In [1]: import numpy as np

In [2]: from numpy import linalg as LA

In [3]: np.set_printoptions(precision=2, suppress=True, linewidth=100)

In [4]: J = np.loadtxt("arr.csv", delimiter=",")

In [5]: J
Out[5]: 
array([[ 0.74,  0.24, -2.05, -1.3 ,  1.59],
       [-2.85,  0.63, -0.57, -0.27,  0.28],
       [ 0.53,  2.89,  0.58,  0.07,  0.12],
       [ 0.21,  0.42, -1.95,  0.67, -2.13],
       [ 0.  ,  0.  ,  0.6 , -2.6 , -1.37]])

In [6]: u = np.array([1, 2])

In [7]: np.round(np.correlate(J[4], J[3], "full"), 2) + 0
Out[7]: array([ 0.  ,  0.  , -1.27,  5.94,  0.  ,  4.41,  1.68, -1.13, -0.29])

In [8]: x = np.array([3, 0, 3, 3, 0])

In [9]: rhs = J @ x

In [10]: rhs
Out[10]: array([ -7.82, -11.08,   3.54,  -3.2 ,  -6.03])

In [11]: np.round(LA.solve(J.T, J[1]), 2) + 0
Out[11]: array([0., 1., 0., 0., 0.])

In [12]: np.round(LA.solve(J, rhs + J[:, 3]), 2) + 0
Out[12]: array([3., 0., 3., 4., 0.])

In [13]: np.round(LA.solve(J, J[:, 4]), 2) + 0
Out[13]: array([0., 0., 0., 0., 1.])

In [14]: np.round(LA.solve(J, rhs), 2) + 0
Out[14]: array([3., 0., 3., 3., 0.])

In [15]: np.sort(np.abs(LA.eigvals(J)))
Out[15]: array([3., 3., 3., 3., 3.])

In [16]: np.round(LA.det(J), 2)
Out[16]: np.float64(-243.0)

In [17]: np.allclose(J @ J.T, J.T @ J)
Out[17]: True

In [18]: np.round(np.trace(J), 2)
Out[18]: np.float64(1.26)

In [19]: assert J == J.T
Traceback (most recent call last):
  Cell In[19], line 1
    assert J == J.T
ValueError: The truth value of an array with more than one element is ambiguous. Use a.any() or a.all()
